% python3 -q
>>> import numpy as np
>>> np.set_printoptions(precision=1, suppress=True, linewidth=140)
>>> W0 = np.load("dump.npy")
>>> W0
array([[-2, -2, -2],
       [-2, -4, -4],
       [-2, -4, -6]])
>>> # equal to its transpose
>>> A2 = np.array([[-1, -3, -1], [0, 0, -1]])
>>> cent = np.kron(A2, W0)
>>> cent.shape
(6, 9)
>>> print(np.linalg.matrix_rank(cent))
6
>>> round(np.linalg.norm(cent, 2), 1), round(float(np.linalg.norm(A2, 2) * np.linalg.norm(W0, 2)), 1)
(np.float64(33.6), 33.6)
>>> np.einsum("ii->", W0)
np.int64(-12)
>>> round(np.linalg.det(W0.T), 1)
np.float64(-8.0)
>>> print(np.linalg.eigvals(W0))
[-10.1  -1.3  -0.6]
>>> round(np.linalg.eigvals(W0).sum().real, 1)
np.float64(-12.0)
>>> np.kron(np.eye(2, dtype=int), W0)
array([[-2, -2, -2,  0,  0,  0],
       [-2, -4, -4,  0,  0,  0],
       [-2, -4, -6,  0,  0,  0],
       [ 0,  0,  0, -2, -2, -2],
       [ 0,  0,  0, -2, -4, -4],
       [ 0,  0,  0, -2, -4, -6]])
>>> W = np.array([[-2, 0, 2, -1], [0, -2, 2, 3], [-1, -3, 2, -2]])
>>> coef = np.array([2, 1, -2, 2])
>>> H = np.maximum(W0 @ W + coef, 0)
>>> (H > 0).mean(axis=0)
array([1. , 1. , 0. , 0.7])
>>> cent = np.array([[2, 3], [1, 3], [0, 2], [3, 3]])
>>> (H @ cent).round(6).argmax(axis=1)
array([1, 1, 1])
>>> H @ cent
array([[ 33,  63],
       [ 41,  93],
       [ 63, 129]])
>>> vec = np.array([5, 1, 1])
>>> a = np.maximum(W0 @ vec, 0)
>>> np.maximum(W0 @ (3 * vec), 0)
array([0, 0, 0])
>>> np.tanh(W0 @ vec)
array([-1., -1., -1.])
>>> np.flatnonzero(a > 1e-9)
array([], dtype=int64)
>>> A = np.maximum(np.array([[2],
...     [3],
...     [0],
...     [-1],
...     [1],
...     [-1],
...     [-2],
...     [0],
...     [2],
...     [-2],
...     [3],
...     [-1],
...     [-2],
...     [1],
...     [-2],
...     [3],
...     [1],
...     [-1],
...     [-1],
...     [3],
...     [2],
...     [-2],
...     [2],
...     [-2],
...     [2],
...     [-2],
...     [2],
...     [2],
...     [-1]]) @ np.array([[1, 3, -2, 2]]) + np.array([0, 3, -1, 0]), 0)
>>> A
array([[ 2,  9,  0,  4],
       [ 3, 12,  0,  6],
       [ 0,  3,  0,  0],
       [ 0,  0,  1,  0],
       [ 1,  6,  0,  2],
       [ 0,  0,  1,  0],
       [ 0,  0,  3,  0],
       [ 0,  3,  0,  0],
       [ 2,  9,  0,  4],
       [ 0,  0,  3,  0],
       [ 3, 12,  0,  6],
       [ 0,  0,  1,  0],
       [ 0,  0,  3,  0],
       [ 1,  6,  0,  2],
       [ 0,  0,  3,  0],
       [ 3, 12,  0,  6],
       [ 1,  6,  0,  2],
       [ 0,  0,  1,  0],
       [ 0,  0,  1,  0],
       [ 3, 12,  0,  6],
       [ 2,  9,  0,  4],
       [ 0,  0,  3,  0],
       [ 2,  9,  0,  4],
       [ 0,  0,  3,  0],
       [ 2,  9,  0,  4],
       [ 0,  0,  3,  0],
       [ 2,  9,  0,  4],
       [ 2,  9,  0,  4],
       [ 0,  0,  1,  0]])
>>> Uu, sigma, VT = np.linalg.svd(A)
>>> np.argmax(sigma[:-1] / (sigma[1:] + 1e-6)) + 1
np.int64(3)
>>> sigma.round(1) + 0
array([40. ,  8.3,  2.6,  0. ])
>>> A2 = Uu[:, :3] @ np.diag(sigma[:3]) @ VT[:3]
>>> round(np.abs(A - A2).max(), 1)
np.float64(0.0)
>>> np.linalg.matrix_rank(A, rtol=0.05)
np.int64(3)
>>> np.round(np.linalg.norm(A - A2, 2), 1), np.round(sigma[3], 1)
(np.float64(0.0), np.float64(0.0))
>>> np.round(np.linalg.norm(A - A2) / np.linalg.norm(A), 1)
np.float64(0.0)
>>> A2.round(1) + 0
array([[ 2.,  9.,  0.,  4.],
       [ 3., 12.,  0.,  6.],
       [ 0.,  3.,  0.,  0.],
       [ 0.,  0.,  1.,  0.],
       [ 1.,  6.,  0.,  2.],
       [ 0.,  0.,  1.,  0.],
       [ 0.,  0.,  3.,  0.],
       [ 0.,  3.,  0.,  0.],
       [ 2.,  9.,  0.,  4.],
       [ 0.,  0.,  3.,  0.],
       [ 3., 12.,  0.,  6.],
       [ 0.,  0.,  1.,  0.],
       [ 0.,  0.,  3.,  0.],
       [ 1.,  6.,  0.,  2.],
       [ 0.,  0.,  3.,  0.],
       [ 3., 12.,  0.,  6.],
       [ 1.,  6.,  0.,  2.],
       [ 0.,  0.,  1.,  0.],
       [ 0.,  0.,  1.,  0.],
       [ 3., 12.,  0.,  6.],
       [ 2.,  9.,  0.,  4.],
       [ 0.,  0.,  3.,  0.],
       [ 2.,  9.,  0.,  4.],
       [ 0.,  0.,  3.,  0.],
       [ 2.,  9.,  0.,  4.],
       [ 0.,  0.,  3.,  0.],
       [ 2.,  9.,  0.,  4.],
       [ 2.,  9.,  0.,  4.],
       [ 0.,  0.,  1.,  0.]])
